$ ipython --no-banner

In [1]: import numpy as np

In [2]: import numpy.linalg as la

In [3]: np.set_printoptions(suppress=True, linewidth=200)

In [4]: rd = lambda a: np.round(a, 2) + 0

In [5]: rng = np.random.default_rng(70)

In [6]: m1 = np.eye(12, dtype=int)[rng.permutation(12)]

In [7]: m1
Out[7]: 
array([[0, 0, 1, 0, 0, 0, 0, 0, 0, 0, 0, 0],
       [0, 0, 0, 0, 0, 0, 0, 0, 0, 0, 0, 1],
       [0, 0, 0, 0, 0, 0, 0, 0, 1, 0, 0, 0],
       [0, 0, 0, 0, 0, 0, 1, 0, 0, 0, 0, 0],
       [0, 0, 0, 0, 1, 0, 0, 0, 0, 0, 0, 0],
       [0, 0, 0, 0, 0, 0, 0, 0, 0, 1, 0, 0],
       [1, 0, 0, 0, 0, 0, 0, 0, 0, 0, 0, 0],
       [0, 1, 0, 0, 0, 0, 0, 0, 0, 0, 0, 0],
       [0, 0, 0, 1, 0, 0, 0, 0, 0, 0, 0, 0],
       [0, 0, 0, 0, 0, 1, 0, 0, 0, 0, 0, 0],
       [0, 0, 0, 0, 0, 0, 0, 0, 0, 0, 1, 0],
       [0, 0, 0, 0, 0, 0, 0, 1, 0, 0, 0, 0]])

In [8]: rd(la.svd(m1, compute_uv=False))
Out[8]: array([1., 1., 1., 1., 1., 1., 1., 1., 1., 1., 1., 1.])

In [9]: m1 @ m1.T
Out[9]: 
array([[1, 0, 0, 0, 0, 0, 0, 0, 0, 0, 0, 0],
       [0, 1, 0, 0, 0, 0, 0, 0, 0, 0, 0, 0],
       [0, 0, 1, 0, 0, 0, 0, 0, 0, 0, 0, 0],
       [0, 0, 0, 1, 0, 0, 0, 0, 0, 0, 0, 0],
       [0, 0, 0, 0, 1, 0, 0, 0, 0, 0, 0, 0],
       [0, 0, 0, 0, 0, 1, 0, 0, 0, 0, 0, 0],
       [0, 0, 0, 0, 0, 0, 1, 0, 0, 0, 0, 0],
       [0, 0, 0, 0, 0, 0, 0, 1, 0, 0, 0, 0],
       [0, 0, 0, 0, 0, 0, 0, 0, 1, 0, 0, 0],
       [0, 0, 0, 0, 0, 0, 0, 0, 0, 1, 0, 0],
       [0, 0, 0, 0, 0, 0, 0, 0, 0, 0, 1, 0],
       [0, 0, 0, 0, 0, 0, 0, 0, 0, 0, 0, 1]])

In [10]: m1[:, 7] @ m1[:, 10]
Out[10]: np.int64(0)

In [11]: arr = np.loadtxt("arr.csv", delimiter=",")

In [12]: arr
Out[12]: 
array([[ 1., -3., -1.,  2., -2.,  0.,  3.,  1.],
       [-3., -1.,  2.,  0., -2., -3.,  2.,  1.],
       [ 0.,  0.,  0.,  0.,  0.,  0.,  0.,  0.],
       [-1.,  1.,  1.,  2.,  2.,  1., -1., -1.],
       [ 2., -1., -1.,  1., -1.,  1.,  2.,  1.],
       [ 0.,  0.,  0.,  0.,  0., -1., -1., -2.],
       [ 1., -3., -1.,  2., -2.,  0.,  3.,  1.],
       [ 0., -1.,  2., -2.,  2.,  2.,  0.,  0.],
       [-2.,  1.,  2., -1., -1., -2.,  1.,  1.],
       [-2., -4.,  1., -1., -3., -3., -2., -2.],
       [-2.,  0.,  5., -4.,  0., -1.,  2.,  0.],
       [ 0., -2.,  0.,  4.,  0.,  2.,  3.,  2.],
       [ 0.,  0.,  0.,  0.,  0.,  0.,  0.,  0.],
       [-1., -2.,  1., -2., -2., -1., -2.,  0.],
       [-3.,  2.,  3.,  1.,  1.,  0.,  1.,  2.],
       [ 1., -1.,  2.,  1.,  3.,  5.,  2.,  2.],
       [ 2., -2.,  1., -1.,  1.,  3.,  2.,  1.],
       [-1., -2.,  1., -2., -2., -1., -2.,  0.],
       [ 0.,  0.,  2., -1., -3., -2.,  4.,  1.],
       [-1., -4.,  2.,  1., -3., -1.,  1., -1.],
       [ 0.,  0.,  0.,  0.,  0.,  0.,  0.,  0.],
       [ 2., -2.,  1., -1.,  1.,  3.,  2.,  1.],
       [-2.,  1.,  2., -1., -1., -3.,  0., -1.],
       [ 0.,  0.,  0.,  0.,  0.,  0.,  0.,  0.],
       [ 0.,  0.,  0.,  0.,  0.,  0.,  0.,  0.],
       [ 0., -1.,  2., -2.,  2.,  1., -1., -2.],
       [-3., -1.,  2.,  0., -2., -4.,  1., -1.],
       [-1., -2.,  1.,  0., -2., -2.,  2., -1.],
       [ 0., -1.,  3., -3.,  1.,  1.,  1., -1.],
       [ 0.,  0.,  1., -1., -1., -1.,  1., -1.],
       [-3., -1.,  2.,  0., -2., -3.,  2.,  1.],
       [-2.,  1.,  3., -2., -2., -3.,  2.,  0.],
       [-2.,  1.,  3., -2., -2., -4.,  1., -2.],
       [ 0., -1.,  3., -3.,  1.,  0.,  0., -3.],
       [-3.,  2.,  3.,  1.,  1.,  0.,  1.,  2.],
       [-4., -3.,  3., -2., -4., -5., -1., -1.],
       [-2., -4.,  2., -2., -4., -3.,  0., -1.],
       [ 0.,  0.,  0.,  0.,  0.,  0.,  0.,  0.],
       [-2.,  0.,  4., -3.,  1.,  0.,  1.,  1.],
       [ 0.,  0.,  0.,  0.,  0.,  0.,  0.,  0.]])

In [13]: # rows 0 and 6 are equal

In [14]: B = np.c_[arr[:, :3] @ np.array([[3, -2, 4], [4, -2, 3], [4, -5, -1]]), np.array([7, 3, -2, 8, -7, -9, -1, 3, -5, -6, 5, -4, 3, 5, 0, -1, 2, -8, 0, -1, -4, -2, 1, -6, -6, -4, 0, 9, 1, -9, -8, -6, -9, -9, -8, 7, -3, 7, -9, 4])]

In [15]: B
Out[15]: 
array([[-13.,   9.,  -4.,   7.],
       [ -5.,  -2., -17.,   3.],
       [  0.,   0.,   0.,  -2.],
       [  5.,  -5.,  -2.,   8.],
       [ -2.,   3.,   6.,  -7.],
       [  0.,   0.,   0.,  -9.],
       [-13.,   9.,  -4.,  -1.],
       [  4.,  -8.,  -5.,   3.],
       [  6.,  -8.,  -7.,  -5.],
       [-18.,   7., -21.,  -6.],
       [ 14., -21., -13.,   5.],
       [ -8.,   4.,  -6.,  -4.],
       [  0.,   0.,   0.,   3.],
       [ -7.,   1., -11.,   5.],
       [ 11., -13.,  -9.,   0.],
       [  7., -10.,  -1.,  -1.],
       [  2.,  -5.,   1.,   2.],
       [ -7.,   1., -11.,  -8.],
       [  8., -10.,  -2.,   0.],
       [-11.,   0., -18.,  -1.],
       [  0.,   0.,   0.,  -4.],
       [  2.,  -5.,   1.,  -2.],
       [  6.,  -8.,  -7.,   1.],
       [  0.,   0.,   0.,  -6.],
       [  0.,   0.,   0.,  -6.],
       [  4.,  -8.,  -5.,  -4.],
       [ -5.,  -2., -17.,   0.],
       [ -7.,   1., -11.,   9.],
       [  8., -13.,  -6.,   1.],
       [  4.,  -5.,  -1.,  -9.],
       [ -5.,  -2., -17.,  -8.],
       [ 10., -13.,  -8.,  -6.],
       [ 10., -13.,  -8.,  -9.],
       [  8., -13.,  -6.,  -9.],
       [ 11., -13.,  -9.,  -8.],
       [-12.,  -1., -28.,   7.],
       [-14.,   2., -22.,  -3.],
       [  0.,   0.,   0.,   7.],
       [ 10., -16., -12.,  -9.],
       [  0.,   0.,   0.,   4.]])

In [16]: la.matrix_rank(np.c_[arr, B])
Out[16]: np.int64(9)

In [17]: feats = np.load("sample9.npy")

In [18]: feats
Out[18]: 
array([[  1,  -4,  16, -64],
       [  1,  -3,   9, -27],
       [  1,  -2,   4,  -8],
       [  1,  -1,   1,  -1],
       [  1,   0,   0,   0],
       [  1,   1,   1,   1],
       [  1,   2,   4,   8]])

In [19]: feats - feats[0]
Out[19]: 
array([[  0,   0,   0,   0],
       [  0,   1,  -7,  37],
       [  0,   2, -12,  56],
       [  0,   3, -15,  63],
       [  0,   4, -16,  64],
       [  0,   5, -15,  65],
       [  0,   6, -12,  72]])

In [20]: feats.shape
Out[20]: (7, 4)

In [21]: feats[:, 4]
Traceback (most recent call last):
  Cell In[21], line 1
    feats[:, 4]
IndexError: index 4 is out of bounds for axis 1 with size 4


In [22]: np.abs(feats).max()
Out[22]: np.int64(64)

In [23]: np.zeros(7, 4)
Traceback (most recent call last):
  Cell In[23], line 1
    np.zeros(7, 4)
TypeError: Cannot interpret '4' as a data type


In [24]: [round(float(x), 2) for x in la.svd(feats, compute_uv=False)[:3]]
Out[24]: [72.88, 6.9, 2.67]

In [25]: round(np.log10(la.cond(feats)))
Out[25]: 2

In [26]: labels = rng.permutation(4)

In [27]: B = feats[:, labels] * rng.choice([-1, 1], 4)

In [28]: B
Out[28]: 
array([[ -1, -16,   4, -64],
       [ -1,  -9,   3, -27],
       [ -1,  -4,   2,  -8],
       [ -1,  -1,   1,  -1],
       [ -1,   0,   0,   0],
       [ -1,  -1,  -1,   1],
       [ -1,  -4,  -2,   8]])

In [29]: left, _, vt = la.svd(feats.T @ B)

In [30]: rd(left @ vt)
Out[30]: 
array([[-1.,  0.,  0.,  0.],
       [ 0.,  0., -1.,  0.],
       [ 0., -1.,  0.,  0.],
       [ 0.,  0.,  0.,  1.]])

In [31]: labels
Out[31]: array([0, 2, 1, 3])

In [32]: vec = np.array([0, 1, 1, 1])

In [33]: rhs = B @ vec

In [34]: rd(la.lstsq(B, rhs)[0])
Out[34]: array([0., 1., 1., 1.])

In [35]: try:
    ...:     la.solve(B, rhs)
    ...: except la.LinAlgError as e:
    ...:     print(repr(e))
    ...: 
LinAlgError('Last 2 dimensions of the array must be square')

In [36]: rhs = rhs + 0.1 * rng.normal(size=7)

In [37]: rd(rhs)
Out[37]: array([-76.04, -32.9 , -10.06,  -0.85,  -0.05,  -1.03,   2.1 ])

In [38]: c, *_ = la.lstsq(B, rhs)

In [39]: [round(float(la.norm(la.solve(B.T @ B + lam * np.eye(4), B.T @ rhs))), 2) for lam in (0, 1, 10, 100)]
Out[39]: [1.74, 1.66, 1.38, 1.15]

In [40]: data = np.loadtxt("data.csv", delimiter=",")

In [41]: data
Out[41]: 
array([[ -1.,  -5.,  -2.,  -1.,  -2.,  -3.,   4.,   1.,   5.,   5.,   5.],
       [ -5., -25., -10.,  -5., -10., -15.,  20.,   5.,  25.,  25.,  25.],
       [ -5., -25., -10.,  -5., -10., -15.,  20.,   5.,  25.,  25.,  25.],
       [ -2., -10.,  -4.,  -2.,  -4.,  -6.,   8.,   2.,  10.,  10.,  10.],
       [ -1.,  -5.,  -2.,  -1.,  -2.,  -3.,   4.,   1.,   5.,   5.,   5.],
       [  0.,   0.,   0.,   0.,   0.,   0.,   0.,   0.,   0.,   0.,   0.]])

In [42]: # looks like rank 1

In [43]: rd(data @ la.pinv(data) @ data)
Out[43]: 
array([[ -1.,  -5.,  -2.,  -1.,  -2.,  -3.,   4.,   1.,   5.,   5.,   5.],
       [ -5., -25., -10.,  -5., -10., -15.,  20.,   5.,  25.,  25.,  25.],
       [ -5., -25., -10.,  -5., -10., -15.,  20.,   5.,  25.,  25.,  25.],
       [ -2., -10.,  -4.,  -2.,  -4.,  -6.,   8.,   2.,  10.,  10.,  10.],
       [ -1.,  -5.,  -2.,  -1.,  -2.,  -3.,   4.,   1.,   5.,   5.,   5.],
       [  0.,   0.,   0.,   0.,   0.,   0.,   0.,   0.,   0.,   0.,   0.]])

In [44]: np.abs(np.diag(la.qr(data)[1])) > 1e-9
Out[44]: array([ True, False, False, False, False, False])

In [45]: la.lstsq(data[:-1].T, data[-1])[2]
Out[45]: np.int32(1)

In [46]: np.unique(data.round(6), axis=0).shape
Out[46]: (4, 11)

In [47]: la.cond(data) > 100
Out[47]: np.True_

In [48]: rd(la.norm(data, 2) / la.norm(data))
Out[48]: np.float64(1.0)

In [49]: la.matrix_rank(data, rtol=0.1)
Out[49]: np.int64(1)

In [50]: labels = rng.permutation(12)

In [51]: labels
Out[51]: array([ 1,  5,  3,  6,  9,  7,  2,  0,  8, 11, 10,  4])

In [52]: B = m1[labels][:, labels]

In [53]: rd(np.sort(np.abs(la.eigvals(B))))
Out[53]: array([1., 1., 1., 1., 1., 1., 1., 1., 1., 1., 1., 1.])

In [54]: B
Out[54]: 
array([[0, 0, 0, 0, 0, 0, 0, 0, 0, 1, 0, 0],
       [0, 0, 0, 0, 1, 0, 0, 0, 0, 0, 0, 0],
       [0, 0, 0, 1, 0, 0, 0, 0, 0, 0, 0, 0],
       [0, 0, 0, 0, 0, 0, 0, 1, 0, 0, 0, 0],
       [0, 1, 0, 0, 0, 0, 0, 0, 0, 0, 0, 0],
       [1, 0, 0, 0, 0, 0, 0, 0, 0, 0, 0, 0],
       [0, 0, 0, 0, 0, 0, 0, 0, 1, 0, 0, 0],
       [0, 0, 0, 0, 0, 0, 1, 0, 0, 0, 0, 0],
       [0, 0, 1, 0, 0, 0, 0, 0, 0, 0, 0, 0],
       [0, 0, 0, 0, 0, 1, 0, 0, 0, 0, 0, 0],
       [0, 0, 0, 0, 0, 0, 0, 0, 0, 0, 1, 0],
       [0, 0, 0, 0, 0, 0, 0, 0, 0, 0, 0, 1]])

In [55]: rd(la.det(B)), rd(la.det(m1[labels]))
Out[55]: (np.float64(-1.0), np.float64(1.0))

In [56]: np.trace(B)
Out[56]: np.int64(2)

In [57]: left, sig, vt = la.svd(data)

In [58]: np.argmax(sig[:-1] / (sig[1:] + 1e-6)) + 1
Out[58]: np.int64(1)

In [59]: B = left[:, :1] @ np.diag(sig[:1]) @ vt[:1]

In [60]: rd(B)
Out[60]: 
array([[ -1.,  -5.,  -2.,  -1.,  -2.,  -3.,   4.,   1.,   5.,   5.,   5.],
       [ -5., -25., -10.,  -5., -10., -15.,  20.,   5.,  25.,  25.,  25.],
       [ -5., -25., -10.,  -5., -10., -15.,  20.,   5.,  25.,  25.,  25.],
       [ -2., -10.,  -4.,  -2.,  -4.,  -6.,   8.,   2.,  10.,  10.,  10.],
       [ -1.,  -5.,  -2.,  -1.,  -2.,  -3.,   4.,   1.,   5.,   5.,   5.],
       [  0.,   0.,   0.,   0.,   0.,   0.,   0.,   0.,   0.,   0.,   0.]])

In [61]: rd(np.abs(data - B).max())
Out[61]: np.float64(0.0)

In [62]: rd(la.norm(data - B) / la.norm(data))
Out[62]: np.float64(0.0)

In [63]: la.lstsq(B[:-1].T, B[-1])[2]
Out[63]: np.int32(1)

In [64]: rd(B @ la.pinv(B) @ B)
Out[64]: 
array([[ -1.,  -5.,  -2.,  -1.,  -2.,  -3.,   4.,   1.,   5.,   5.,   5.],
       [ -5., -25., -10.,  -5., -10., -15.,  20.,   5.,  25.,  25.,  25.],
       [ -5., -25., -10.,  -5., -10., -15.,  20.,   5.,  25.,  25.,  25.],
       [ -2., -10.,  -4.,  -2.,  -4.,  -6.,   8.,   2.,  10.,  10.,  10.],
       [ -1.,  -5.,  -2.,  -1.,  -2.,  -3.,   4.,   1.,   5.,   5.,   5.],
       [  0.,   0.,   0.,   0.,   0.,   0.,   0.,   0.,   0.,   0.,   0.]])

In [65]: np.allclose(B[:-1].T @ la.lstsq(B[:-1].T, B[-1])[0], B[-1])
Out[65]: True

In [66]: E = np.array([[5.0, 0.0, 0.0, 4.0, 0.0, 0.0],
    ...:     [0.0, 5.0, 4.0, 0.0, 4.0, 4.0],
    ...:     [0.0, 4.0, 5.0, 0.0, 4.0, 4.0],
    ...:     [4.0, 0.0, 0.0, 5.0, 0.0, 0.0],
    ...:     [0.0, 4.0, 4.0, 0.0, 5.0, 4.0],
    ...:     [0.0, 4.0, 4.0, 0.0, 4.0, 5.0]])

In [67]: E
Out[67]: 
array([[5., 0., 0., 4., 0., 0.],
       [0., 5., 4., 0., 4., 4.],
       [0., 4., 5., 0., 4., 4.],
       [4., 0., 0., 5., 0., 0.],
       [0., 4., 4., 0., 5., 4.],
       [0., 4., 4., 0., 4., 5.]])

In [68]: # equal to its transpose

In [69]: B = E / np.sqrt((E ** 2).mean(axis=1, keepdims=True))

In [70]: rd(B[3])
Out[70]: array([1.53, 0.  , 0.  , 1.91, 0.  , 0.  ])

In [71]: la.matrix_rank(E - E.mean(axis=1, keepdims=True))
Out[71]: np.int64(5)

In [72]: rd(E - E.mean(axis=1, keepdims=True))
Out[72]: 
array([[ 3.5 , -1.5 , -1.5 ,  2.5 , -1.5 , -1.5 ],
       [-2.83,  2.17,  1.17, -2.83,  1.17,  1.17],
       [-2.83,  1.17,  2.17, -2.83,  1.17,  1.17],
       [ 2.5 , -1.5 , -1.5 ,  3.5 , -1.5 , -1.5 ],
       [-2.83,  1.17,  1.17, -2.83,  2.17,  1.17],
       [-2.83,  1.17,  1.17, -2.83,  1.17,  2.17]])

In [73]: rd(la.norm(B, axis=1))
Out[73]: array([2.45, 2.45, 2.45, 2.45, 2.45, 2.45])

In [74]: f, r1 = E[2], E[1]

In [75]: f @ f
Out[75]: np.float64(73.0)

In [76]: f @ r1
Out[76]: np.float64(72.0)

In [77]: p = (f @ r1) / (f @ f) * f

In [78]: np.outer(f, r1)
Out[78]: 
array([[ 0.,  0.,  0.,  0.,  0.,  0.],
       [ 0., 20., 16.,  0., 16., 16.],
       [ 0., 25., 20.,  0., 20., 20.],
       [ 0.,  0.,  0.,  0.,  0.,  0.],
       [ 0., 20., 16.,  0., 16., 16.],
       [ 0., 20., 16.,  0., 16., 16.]])

In [79]: rd((r1 - p) @ f)
Out[79]: np.float64(0.0)
